$ python3 -q
>>> import numpy as np
>>> np.set_printoptions(suppress=True, linewidth=120)
>>> m1 = np.loadtxt("arr.csv", delimiter=",")
>>> m1.round(2)
array([[-0.21, -0.63, -0.73,  0.16],
       [-0.64, -0.47,  0.52, -0.32],
       [ 0.64, -0.4 ,  0.02, -0.66],
       [ 0.37, -0.48,  0.44,  0.66]])
>>> # orthonormal columns
>>> rng = np.random.default_rng(25174)
>>> lab = rng.permutation(4)
>>> lab
array([0, 1, 3, 2])
>>> A2 = m1[lab][:, lab]
>>> A2.round(2)
array([[-0.21, -0.63,  0.16, -0.73],
       [-0.64, -0.47, -0.32,  0.52],
       [ 0.37, -0.48,  0.66,  0.44],
       [ 0.64, -0.4 , -0.66,  0.02]])
>>> np.round(np.diag(A2), 2)
array([-0.21, -0.47,  0.66,  0.02])
>>> round(float(np.trace(A2)), 2)
-0.0
>>> J = np.load("data.npy")
>>> J
array([[-1.98,  2.  ,  1.  ],
       [ 0.  ,  1.02,  3.  ],
       [-2.  ,  2.  ,  1.02]])
>>> U, sigma, VT = np.linalg.svd(J, full_matrices=False)
>>> np.round(U.T @ U, 2) + 0
array([[1., 0., 0.],
       [0., 1., 0.],
       [0., 0., 1.]])
>>> (sigma > 1e-8).sum()
np.int64(3)
>>> np.abs(U[:, 0]).round(6).argmax()
np.int64(2)
>>> np.allclose(U * sigma @ VT, J)
True
>>> np.round(np.abs(VT[0]), 2)
array([0.51, 0.63, 0.58])
>>> np.round(np.cumsum(sigma ** 2) / np.sum(sigma ** 2), 2)
array([0.79, 1.  , 1.  ])
>>> sigma.round(2)
array([4.71, 2.41, 0.01])
>>> lab = rng.integers(0, 2, 4)
>>> W0 = np.triu((lab[:, None] == lab) & (rng.random((4, 4)) < 0.8), 1).astype(int)
>>> W0 += W0.T
>>> W0
array([[0, 0, 0, 0],
       [0, 0, 0, 0],
       [0, 0, 0, 0],
       [0, 0, 0, 0]])
>>> A2 = np.linalg.inv(J)
>>> (np.abs(A2) > 1e-9).astype(int)
array([[1, 1, 1],
       [1, 1, 1],
       [1, 1, 1]])
>>> np.round(np.linalg.det(J) * np.linalg.det(A2), 2)
np.float64(1.0)
>>> np.round(J @ A2, 2) + 0
array([[1., 0., 0.],
       [0., 1., 0.],
       [0., 0., 1.]])
>>> np.round(np.linalg.det(J) * A2, 2)
array([[-4.96, -0.04,  4.98],
       [-6.  , -0.02,  5.94],
       [ 2.04, -0.04, -2.02]])
>>> np.round(np.abs(np.linalg.svd(J)[2][-1]), 2)
array([0.62, 0.74, 0.25])
>>> np.argsort(-np.linalg.norm(J, axis=0).round(6), kind="stable")[:3]
array([2, 1, 0])
>>> round(np.log10(np.linalg.cond(J)))
3
>>> A = np.load("a.npy")
>>> A
array([[-30,   2,   5],
       [  4,  -6,   4],
       [  4,   3,  -9]])
>>> A2 = A / np.linalg.norm(A, axis=1, keepdims=True)
>>> cov = A2 @ A2.T
>>> cov.round(2)
array([[ 1.  , -0.45, -0.51],
       [-0.45,  1.  , -0.45],
       [-0.51, -0.45,  1.  ]])
>>> vec = np.array([3, 2, 3, 0])
>>> np.round(m1.T @ (m1 @ vec), 2) + 0
array([3., 2., 3., 0.])
>>> np.round(np.linalg.inv(m1), 2)
array([[-0.21, -0.64,  0.64,  0.37],
       [-0.63, -0.47, -0.4 , -0.48],
       [-0.73,  0.52,  0.02,  0.44],
       [ 0.16, -0.32, -0.66,  0.66]])
>>> np.round(np.abs(np.linalg.eigvals(m1)), 2)
array([1., 1., 1., 1.])
>>> A2 = np.linalg.inv(A)
>>> np.round(A @ A2, 2) + 0
array([[1., 0., 0.],
       [0., 1., 0.],
       [0., 0., 1.]])
>>> np.allclose(A2, A.T)
False
>>> round(float(np.linalg.slogdet(A)[0]), 2)
-1.0
>>> (np.abs(A2) > 1e-9).astype(int)
array([[1, 1, 1],
       [1, 1, 1],
       [1, 1, 1]])
>>> def softmax(z):
...     e = np.exp(z - z.max(axis=-1, keepdims=True))
...     return e / e.sum(axis=-1, keepdims=True)
... 
>>> np.round(softmax(A[0] + 4), 2) + 0
array([0.  , 0.05, 0.95])
>>> np.round(softmax(A[0]), 2) + 0
array([0.  , 0.05, 0.95])
>>> S = A @ A.T / np.sqrt(3)
>>> softmax(S)[0] @ A
array([-30.,   2.,   5.])
>>> softmax(S).round(6).argmax(axis=1)
array([0, 1, 2])
>>> A2 = np.array([[0, 0, 0], [4, 3, 2], [2, 4, 5]])
>>> np.einsum("ij,ij->i", A, A)
array([929,  68, 106])
>>> A @ A2
array([[ 18,  26,  29],
       [-16,  -2,   8],
       [ -6, -27, -39]])
>>> np.vstack([A, A2.T]).shape
(6, 3)
>>> data = np.loadtxt("x.csv", delimiter=",")
>>> data
array([[ 3.,  2., -6.],
       [ 2.,  0., -3.],
       [-6., -3.,  8.]])
>>> # symmetric
>>> U, sigma, VT = np.linalg.svd(data)
>>> np.argmax(sigma[:-1] / (sigma[1:] + 1e-6)) + 1
np.int64(1)
>>> A2 = U[:, :1] @ np.diag(sigma[:1]) @ VT[:1]
>>> round(np.linalg.norm(data - A2) / np.linalg.norm(data), 2)
np.float64(0.11)
>>> np.linalg.matrix_rank(A2)
np.int64(1)
>>> np.round(np.abs(data - A2).max(), 2)
np.float64(0.93)
>>> [round(float(np.linalg.det(data[:i, :i])), 2) + 0 for i in range(1, 4)]
[3.0, -4.0, 13.0]
>>> lab = rng.permutation(3)
>>> A2 = data[:, lab] * rng.choice([-1, 1], 3)
>>> A2
array([[-3.,  6., -2.],
       [-2.,  3., -0.],
       [ 6., -8.,  3.]])
>>> U, _, VT = np.linalg.svd(data.T @ A2)
>>> lab
array([0, 2, 1])
>>> np.round(U @ VT, 2) + 0
array([[-1.,  0.,  0.],
       [ 0.,  0., -1.],
       [ 0., -1.,  0.]])
>>> ev, V = np.linalg.eigh(data)
>>> np.abs(V[:, -1]).round(6).argmax()
np.int64(2)
>>> ev.round(2)
array([-1., -1., 13.])
>>> np.round(np.linalg.svd(data, compute_uv=False), 2)
array([13.,  1.,  1.])
>>> np.round(V.T @ V, 2) + 0
array([[1., 0., 0.],
       [0., 1., 0.],
       [0., 0., 1.]])
>>> np.round(V.T @ data @ V, 2) + 0
array([[-1.,  0.,  0.],
       [ 0., -1.,  0.],
       [ 0.,  0., 13.]])
>>> r0 = np.array([-2, 4, 4])
>>> np.polyval(r0, data[1])
array([  4.,   4., -26.])
>>> np.cross(data[1, :3], data[2, :3])
array([-9.,  2., -6.])
>>> M = np.load("test16.npy")
>>> M.round(2)
array([[0.33, 0.33, 0.  , 0.33],
       [0.  , 1.  , 0.  , 0.  ],
       [0.  , 0.5 , 0.5 , 0.  ],
       [0.  , 0.  , 0.  , 1.  ]])
>>> # rows sum to 1
>>> W = np.array([[-5, -1, 1, -3, -1],
...     [5, 2, 3, 5, 4],
...     [-5, -2, 3, -5, -4],
...     [-1, 4, 3, -2, -3]])
>>> c = np.array([0, 0, 1, 1, 0])
>>> hid = np.maximum(M @ W + c, 0)
>>> np.linalg.matrix_rank(hid)
np.int64(4)
>>> hid.round(2) + 0
array([[0.  , 1.67, 3.33, 1.  , 0.  ],
       [5.  , 2.  , 4.  , 6.  , 4.  ],
       [0.  , 0.  , 4.  , 1.  , 0.  ],
       [0.  , 4.  , 4.  , 0.  , 0.  ]])
>>> cent = np.array([[-1, 2], [1, 3], [-2, 1], [1, 0], [3, -1]])
>>> np.round(hid @ cent, 2)
array([[-4.  ,  8.33],
       [ 7.  , 16.  ],
       [-7.  ,  4.  ],
       [-4.  , 16.  ]])
>>> round(np.linalg.norm(M, "nuc"), 2)
np.float64(2.99)
>>> round(np.linalg.norm(M[3] - M[2]), 2)
np.float64(1.22)
>>> X = np.loadtxt("sample17.csv", delimiter=",")
>>> X
array([[ 0.8 ,  2.28,  0.3 ],
       [-1.4 , -3.99,  1.4 ],
       [-2.2 , -6.76, -1.5 ],
       [ 0.  ,  0.04,  0.8 ],
       [ 0.7 ,  2.06, -1.7 ],
       [ 1.9 ,  5.72,  0.7 ],
       [ 1.1 ,  3.28, -0.3 ],
       [ 0.6 ,  1.73, -0.7 ],
       [ 0.6 ,  1.77, -0.5 ],
       [-0.7 , -2.16,  0.5 ],
       [-0.7 , -2.05, -0.9 ],
       [-0.4 , -1.2 , -0.8 ],
       [ 0.9 ,  2.79,  2.4 ],
       [-0.5 , -1.68, -0.6 ],
       [ 0.6 ,  1.8 ,  0.3 ],
       [-1.  , -3.08,  1.  ],
       [-0.2 , -0.58,  1.1 ],
       [-0.4 , -1.13, -0.5 ],
       [ 1.1 ,  3.21,  0.2 ],
       [ 1.5 ,  4.55,  0.2 ],
       [-0.6 , -1.67,  0.7 ],
       [ 0.4 ,  1.12, -1.3 ],
       [-0.4 , -1.16, -0.8 ],
       [-0.5 , -1.55,  0.5 ]])
>>> cent = X[[21, 12]].astype(float)
>>> for _ in range(5):
...     lab = np.linalg.norm(X[:, None] - cent, axis=-1).argmin(axis=1)
...     cent = np.array([X[lab == j].mean(axis=0) for j in range(2)])
... 
>>> lab
array([1, 0, 0, 0, 1, 1, 1, 1, 1, 0, 0, 0, 1, 0, 1, 0, 0, 0, 1, 1, 0, 1, 0, 0])
>>> np.round(cent[1] - cent[0], 2)
array([ 1.62,  4.83, -0.11])
>>> np.abs(cent[1] - cent[0]).argmax()
np.int64(1)
